$ python -q
>>> import numpy as np
>>> from numpy import linalg as LA
>>> np.set_printoptions(precision=2, suppress=True, linewidth=140)
>>> arr = np.load("dump.npy")
>>> arr
array([[  0.2 ,   4.24, -17.83,  -5.08,  -6.19],
       [ -8.2 ,   2.49, -13.24,  12.27,  -0.86],
       [ -6.93,  -2.53,   8.36,  15.5 ,   5.96],
       [ -9.17,  -0.47,  -1.07,  17.34,   3.74],
       [  2.41,  -4.23,  18.66,   0.27,   5.3 ],
       [ -8.18,  -1.68,   4.37,  16.87,   5.15],
       [ -8.94,   1.76, -10.43,  14.43,   0.43],
       [ -9.1 ,  -0.61,  -0.47,  17.36,   3.91],
       [  0.66,  -4.27,  18.26,   3.54,   5.95],
       [ -9.2 ,   1.34,  -8.71,  15.38,   1.13],
       [  6.99,   2.49,  -8.18, -15.59,  -5.93],
       [  9.39,  -0.65,   5.87, -16.5 ,  -2.19],
       [ -9.19,  -0.43,  -1.24,  17.33,   3.69],
       [ -3.6 ,   4.11, -18.54,   2.03,  -4.73],
       [  9.02,   0.74,  -0.13, -17.36,  -4.08],
       [  8.56,  -2.18,  12.06, -13.28,   0.29],
       [ -6.08,   3.55, -17.  ,   7.2 ,  -3.1 ],
       [  5.71,  -3.66,  17.36,  -6.41,   3.38],
       [ -6.52,   3.39, -16.48,   8.18,  -2.72],
       [ -8.19,  -1.67,   4.32,  16.88,   5.15],
       [  4.81,   3.41, -12.8 , -12.6 ,  -6.53],
       [ -3.13,  -3.85,  15.21,  10.02,   6.6 ],
       [ -5.07,  -3.32,  12.34,  13.  ,   6.49],
       [  7.79,  -2.77,  14.29, -11.21,   1.4 ],
       [  8.32,   1.56,  -3.81, -16.99,  -5.02],
       [ -3.36,  -3.8 ,  14.93,  10.38,   6.61],
       [  3.19,  -4.16,  18.62,  -1.23,   4.94],
       [ -6.77,  -2.61,   8.75,  15.31,   6.02]])
>>> Xc = arr - arr.mean(axis=1)
Traceback (most recent call last):
  File "<python-input-5>", line 1, in <module>
    Xc = arr - arr.mean(axis=1)
         ~~~~^~~~~~~~~~~~~~~~~~
ValueError: operands could not be broadcast together with shapes (28,5) (28,) 
>>> Xc = arr - arr.mean(axis=0)
>>> Uu, s, Vh = LA.svd(Xc, full_matrices=False)
>>> LA.matrix_rank(Xc)
np.int64(2)
>>> idx = arr[:, 0] > np.median(arr[:, 0])
>>> r0 = arr[idx].mean(axis=0) - arr[~idx].mean(axis=0)
>>> ((arr - arr.mean(axis=0)) @ r0 > 0).astype(int)
array([1, 0, 0, 0, 1, 0, 0, 0, 1, 0, 1, 1, 0, 0, 1, 1, 0, 1, 0, 0, 1, 0, 0, 1, 1, 0, 1, 0])
>>> np.argsort(-np.abs(r0).round(6), kind="stable")
array([3, 0, 2, 4, 1])
>>> idx.astype(int)
array([1, 0, 0, 0, 1, 0, 0, 0, 1, 0, 1, 1, 0, 0, 1, 1, 0, 1, 0, 0, 1, 1, 0, 1, 1, 1, 1, 0])
>>> F = np.loadtxt("case14.csv", delimiter=",")
>>> F
array([[ 0.05, -0.11, -0.03, -0.18],
       [-0.11,  0.27,  0.07,  0.42],
       [-0.03,  0.07,  0.02,  0.11],
       [-0.18,  0.42,  0.11,  0.67]])
>>> # looks like rank 1
>>> ev, evecs = LA.eigh(F)
>>> evecs @ np.diag(ev) @ evecs.T
array([[ 0.05, -0.11, -0.03, -0.18],
       [-0.11,  0.27,  0.07,  0.42],
       [-0.03,  0.07,  0.02,  0.11],
       [-0.18,  0.42,  0.11,  0.67]])
>>> np.round(evecs.T @ F @ evecs, 2) + 0
array([[0., 0., 0., 0.],
       [0., 0., 0., 0.],
       [0., 0., 0., 0.],
       [0., 0., 0., 1.]])
>>> LA.eigvalsh(F + -2 * np.eye(4))
array([-2., -2., -2., -1.])
>>> np.round(ev.sum(), 2), np.round(np.trace(F), 2)
(np.float64(1.0), np.float64(1.0))
>>> ev.round(2) + 0
array([0., 0., 0., 1.])
>>> T = np.stack([F, 4 * F, F[::-1]])
>>> np.round(LA.det(T), 2) + 0
array([0., 0., 0.])
>>> T.shape
(3, 4, 4)
>>> T.sum(axis=0)
array([[ 0.06, -0.13, -0.03, -0.21],
       [-0.58,  1.4 ,  0.35,  2.22],
       [-0.25,  0.6 ,  0.15,  0.95],
       [-0.83,  2.  ,  0.5 ,  3.17]])
>>> LA.matrix_rank(T.reshape(3, -1))
np.int64(2)
>>> LA.matrix_rank(T)
array([1, 1, 1])
>>> (T @ F.T).shape
(3, 4, 4)
>>> ev, evecs = LA.eigh(F)
>>> x0 = np.array([1, 0, 1, 3])
>>> (np.sign(evecs[:, -1].round(6)) == np.sign(evecs[0, -1].round(6))).astype(int)
array([1, 0, 0, 0])
>>> evecs * np.maximum(ev, 0) @ evecs.T
array([[ 0.05, -0.11, -0.03, -0.18],
       [-0.11,  0.27,  0.07,  0.42],
       [-0.03,  0.07,  0.02,  0.11],
       [-0.18,  0.42,  0.11,  0.67]])
>>> np.round(np.abs(F).sum(axis=1).max(), 2), round(np.abs(ev).max(), 2)
(np.float64(1.37), np.float64(1.0))
>>> round(x0 @ F @ x0, 2)
np.float64(5.61)
>>> np.round(LA.eigvalsh(F[1:, 1:]), 2) + 0
array([0.  , 0.  , 0.95])
